$ ipython --no-banner

In [1]: import numpy as np

In [2]: np.set_printoptions(suppress=True, linewidth=100)

In [3]: tidy = lambda a: np.round(a, 2) + 0

In [4]: K = np.load("m.npy")

In [5]: K
Out[5]: 
array([[ 0,  0,  0,  0],
       [ 0,  9, -3,  3],
       [ 0, -3,  1, -1],
       [ 0,  3, -1,  1]])

In [6]: x = np.array([0, 5, 4, 4])

In [7]: a = np.maximum(K @ x, 0)

In [8]: a
Out[8]: array([ 0, 45,  0, 15])

In [9]: np.flatnonzero(a > 1e-9)
Out[9]: array([1, 3])

In [10]: np.maximum(K @ x, 0) - np.maximum(-K @ x, 0)
Out[10]: array([  0,  45, -15,  15])

In [11]: F = np.load("layer8.npy")

In [12]: F
Out[12]: 
array([[ 1,  1, -1, -1, -1, -1,  1,  1],
       [ 1, -1,  1, -1,  1, -1,  1, -1],
       [ 1, -1, -1,  1, -1,  1,  1, -1],
       [ 1,  1,  1,  1,  1,  1,  1,  1],
       [ 1, -1,  1, -1, -1,  1, -1,  1],
       [ 1,  1,  1,  1, -1, -1, -1, -1],
       [ 1, -1, -1,  1,  1, -1, -1,  1]])

In [13]: ang = np.radians(120)

In [14]: R = np.eye(8)

In [15]: R[4, 4] = R[6, 6] = np.cos(ang)

In [16]: R[4, 6], R[6, 4] = -np.sin(ang), np.sin(ang)

In [17]: tidy(R)
Out[17]: 
array([[ 1.  ,  0.  ,  0.  ,  0.  ,  0.  ,  0.  ,  0.  ,  0.  ],
       [ 0.  ,  1.  ,  0.  ,  0.  ,  0.  ,  0.  ,  0.  ,  0.  ],
       [ 0.  ,  0.  ,  1.  ,  0.  ,  0.  ,  0.  ,  0.  ,  0.  ],
       [ 0.  ,  0.  ,  0.  ,  1.  ,  0.  ,  0.  ,  0.  ,  0.  ],
       [ 0.  ,  0.  ,  0.  ,  0.  , -0.5 ,  0.  , -0.87,  0.  ],
       [ 0.  ,  0.  ,  0.  ,  0.  ,  0.  ,  1.  ,  0.  ,  0.  ],
       [ 0.  ,  0.  ,  0.  ,  0.  ,  0.87,  0.  , -0.5 ,  0.  ],
       [ 0.  ,  0.  ,  0.  ,  0.  ,  0.  ,  0.  ,  0.  ,  1.  ]])

In [18]: A2 = F @ R.T

In [19]: tidy(np.linalg.det(R)), np.trace(R)
Out[19]: (np.float64(1.0), np.float64(5.0))

In [20]: np.allclose(F @ F.T, A2 @ A2.T)
Out[20]: True

In [21]: f = np.array([-6, 0, -9])

In [22]: np.correlate(F[3], F[0], "full")
Out[22]: array([ 1,  2,  1,  0, -1, -2, -1,  0, -1, -2, -1,  0,  1,  2,  1])

In [23]: np.cross(F[3, :3], F[0, :3])
Out[23]: array([-2,  2,  0])

In [24]: A2 = np.array([[-2, 2],
    ...:     [1, -4],
    ...:     [5, -4],
    ...:     [5, 1],
    ...:     [3, 3],
    ...:     [-3, -4],
    ...:     [-3, 4],
    ...:     [-1, 3]])

In [25]: F @ A2
Out[25]: 
array([[-15,   9],
       [  1,   9],
       [-11,   5],
       [  5,   1],
       [ -7,  -7],
       [ 13, -11],
       [  5,  17]])

In [26]: np.einsum("ij,ij->i", F, F)
Out[26]: array([8, 8, 8, 8, 8, 8, 8])

In [27]: np.linalg.matrix_rank(F @ A2)
Out[27]: np.int64(2)

In [28]: np.vstack([F, A2.T]).shape
Out[28]: (9, 8)

In [29]: f, v = F[3], F[0]

In [30]: f @ f
Out[30]: np.int64(8)

In [31]: f @ v
Out[31]: np.int64(0)

In [32]: pr = (f @ v) / (f @ f) * f

In [33]: np.outer(f, v)
Out[33]: 
array([[ 1,  1, -1, -1, -1, -1,  1,  1],
       [ 1,  1, -1, -1, -1, -1,  1,  1],
       [ 1,  1, -1, -1, -1, -1,  1,  1],
       [ 1,  1, -1, -1, -1, -1,  1,  1],
       [ 1,  1, -1, -1, -1, -1,  1,  1],
       [ 1,  1, -1, -1, -1, -1,  1,  1],
       [ 1,  1, -1, -1, -1, -1,  1,  1],
       [ 1,  1, -1, -1, -1, -1,  1,  1]])

In [34]: v - pr
Out[34]: array([ 1.,  1., -1., -1., -1., -1.,  1.,  1.])

In [35]: (v - pr) @ f
Out[35]: np.float64(0.0)

In [36]: tidy(np.linalg.norm(f + v) ** 2 + np.linalg.norm(f - v) ** 2)
Out[36]: np.float64(32.0)

In [37]: F.shape
Out[37]: (7, 8)

In [38]: F[:, 8]
Traceback (most recent call last):
  Cell In[38], line 1
    F[:, 8]
IndexError: index 8 is out of bounds for axis 1 with size 8


In [39]: F - F[0]
Out[39]: 
array([[ 0,  0,  0,  0,  0,  0,  0,  0],
       [ 0, -2,  2,  0,  2,  0,  0, -2],
       [ 0, -2,  0,  2,  0,  2,  0, -2],
       [ 0,  0,  2,  2,  2,  2,  0,  0],
       [ 0, -2,  2,  0,  0,  2, -2,  0],
       [ 0,  0,  2,  2,  0,  0, -2, -2],
       [ 0, -2,  0,  2,  2,  0, -2,  0]])

In [40]: np.count_nonzero(F)
Out[40]: np.int64(56)

In [41]: np.unravel_index(np.abs(F).argmax(), F.shape)
Out[41]: (np.int64(0), np.int64(0))

In [42]: F.sum(axis=0)
Out[42]: array([ 7, -1,  1,  1, -1, -1,  1,  1])

In [43]: tidy(np.linalg.norm(F))
Out[43]: np.float64(7.48)

In [44]: np.zeros(7, 8)
Traceback (most recent call last):
  Cell In[44], line 1
    np.zeros(7, 8)
TypeError: Cannot interpret '8' as a data type


In [45]: X = np.vander(np.arange(6) - 4, 4, increasing=True)

In [46]: X
Out[46]: 
array([[  1,  -4,  16, -64],
       [  1,  -3,   9, -27],
       [  1,  -2,   4,  -8],
       [  1,  -1,   1,  -1],
       [  1,   0,   0,   0],
       [  1,   1,   1,   1]])

In [47]: A2 = np.c_[X[:, :3] @ np.array([[0, 0, 0], [0, 1, 1], [2, 1, 0]]), np.array([-5, 1, 0, -5, -1, -4])]

In [48]: A2
Out[48]: 
array([[32, 12, -4, -5],
       [18,  6, -3,  1],
       [ 8,  2, -2,  0],
       [ 2,  0, -1, -5],
       [ 0,  0,  0, -1],
       [ 2,  2,  1, -4]])

In [49]: tidy(np.linalg.norm(A2 - X @ np.linalg.lstsq(X, A2)[0], axis=0))
Out[49]: array([0.  , 0.  , 0.  , 4.35])

In [50]: tidy(np.linalg.norm(np.linalg.qr(X)[0].T @ A2, axis=0) ** 2 / ((A2 ** 2).sum(axis=0) + 1e-12))
Out[50]: array([1.  , 1.  , 1.  , 0.72])

In [51]: np.linalg.matrix_rank(A2)
Out[51]: np.int64(3)

In [52]: np.linalg.matrix_rank(np.c_[X, A2])
Out[52]: np.int64(5)

In [53]: J = np.load("run17.npy")

In [54]: J
Out[54]: 
array([[-8., -1.,  0.,  0.,  0.,  0.,  0.],
       [-1.,  3., -1.,  0.,  0.,  0.,  0.],
       [ 0., -1.,  2., -1.,  0.,  0.,  0.],
       [ 0.,  0., -1.,  1., -1.,  0.,  0.],
       [ 0.,  0.,  0., -1.,  5., -1.,  0.],
       [ 0.,  0.,  0.,  0., -1., -3., -1.],
       [ 0.,  0.,  0.,  0.,  0., -1., -1.]])

In [55]: vals, evecs = np.linalg.eigh(J)

In [56]: x = np.array([1, 0, 1, -6, 3, 1, -9])

In [57]: tidy(x @ J @ x / (x @ x)), tidy(vals[0]), tidy(vals[-1])
Out[57]: (np.float64(0.4), np.float64(-8.09), np.float64(5.37))

In [58]: tidy(np.linalg.eigvalsh(J[1:, 1:]))
Out[58]: array([-3.52, -0.61,  0.15,  1.91,  3.71,  5.37])

In [59]: arr = np.diag(np.array([1, 1, 0, -1, -3]))

In [60]: arr
Out[60]: 
array([[ 1,  0,  0,  0,  0],
       [ 0,  1,  0,  0,  0],
       [ 0,  0,  0,  0,  0],
       [ 0,  0,  0, -1,  0],
       [ 0,  0,  0,  0, -3]])

In [61]: tidy(np.sort(np.linalg.eigvals(arr)))
Out[61]: array([-3., -1.,  0.,  1.,  1.])

In [62]: np.prod(np.diag(arr)), tidy(np.linalg.det(arr))
Out[62]: (np.int64(0), np.float64(0.0))

In [63]: [int(np.linalg.matrix_rank(np.linalg.matrix_power(arr, p))) for p in range(1, 6)]
Out[63]: [4, 4, 4, 4, 4]

In [64]: [round(float(np.linalg.det(arr[:i, :i])), 2) + 0 for i in range(1, 6)]
Out[64]: [1.0, 1.0, 0.0, 0.0, 0.0]

In [65]: np.all(np.linalg.eigvalsh(arr) > 0)
Out[65]: np.False_

In [66]: np.trace(arr)
Out[66]: np.int64(-2)

In [67]: np.allclose(arr @ arr.T, arr.T @ arr)
Out[67]: True

In [68]: tidy(np.sort(np.abs(np.linalg.eigvals(arr))))
Out[68]: array([0., 1., 1., 1., 3.])

In [69]: (arr + arr.T) / 2
Out[69]: 
array([[ 1.,  0.,  0.,  0.,  0.],
       [ 0.,  1.,  0.,  0.,  0.],
       [ 0.,  0.,  0.,  0.,  0.],
       [ 0.,  0.,  0., -1.,  0.],
       [ 0.,  0.,  0.,  0., -3.]])

In [70]: arr.inv()
Traceback (most recent call last):
  Cell In[70], line 1
    arr.inv()
AttributeError: 'numpy.ndarray' object has no attribute 'inv'


In [71]: feats = np.load("case18.npy")

In [72]: feats
Out[72]: 
array([[ 2., -1.,  0.,  0.,  0.,  0.,  0.,  0.],
       [-1., -2., -1.,  0.,  0.,  0.,  0.,  0.],
       [ 0., -1.,  0., -1.,  0.,  0.,  0.,  0.],
       [ 0.,  0., -1., -1., -1.,  0.,  0.,  0.],
       [ 0.,  0.,  0., -1.,  1., -1.,  0.,  0.],
       [ 0.,  0.,  0.,  0., -1.,  1., -1.,  0.],
       [ 0.,  0.,  0.,  0.,  0., -1.,  0., -1.],
       [ 0.,  0.,  0.,  0.,  0.,  0., -1.,  0.]])

In [73]: np.all(np.linalg.eigvalsh(feats) > 0)
Out[73]: np.False_

In [74]: vals, evecs = np.linalg.eigh(feats)

In [75]: x = np.array([1, 1, 1, 3, 1, 1, 3, 2])

In [76]: x @ feats @ x
Out[76]: np.float64(-43.0)

In [77]: A = np.load("arr.npy")

In [78]: A
Out[78]: 
array([[  0, -10, -10,   0,  -5,  -5],
       [ -2,   0,   0,  -1,   0,   0],
       [ -4,  -6,  -6,  -2,  -3,  -3],
       [  0,  15,  15,   0,  10,  10],
       [  3,   0,   0,   2,   0,   0],
       [  6,   9,   9,   4,   6,   6]])

In [79]: left, sig, vt = np.linalg.svd(A)

In [80]: evecs = vt[:(sig > 1e-8).sum()]

In [81]: rng = np.random.default_rng(1564)

In [82]: x = A[1] + -1 * A[3] + rng.integers(2) * np.eye(6)[0]

In [83]: x
Out[83]: array([ -2., -15., -15.,  -1., -10., -10.])

In [84]: tidy(np.linalg.norm(x - evecs.T @ evecs @ x))
Out[84]: np.float64(0.0)

In [85]: tidy(np.diag(evecs.T @ evecs))
Out[85]: array([1. , 0.5, 0.5, 1. , 0.5, 0.5])
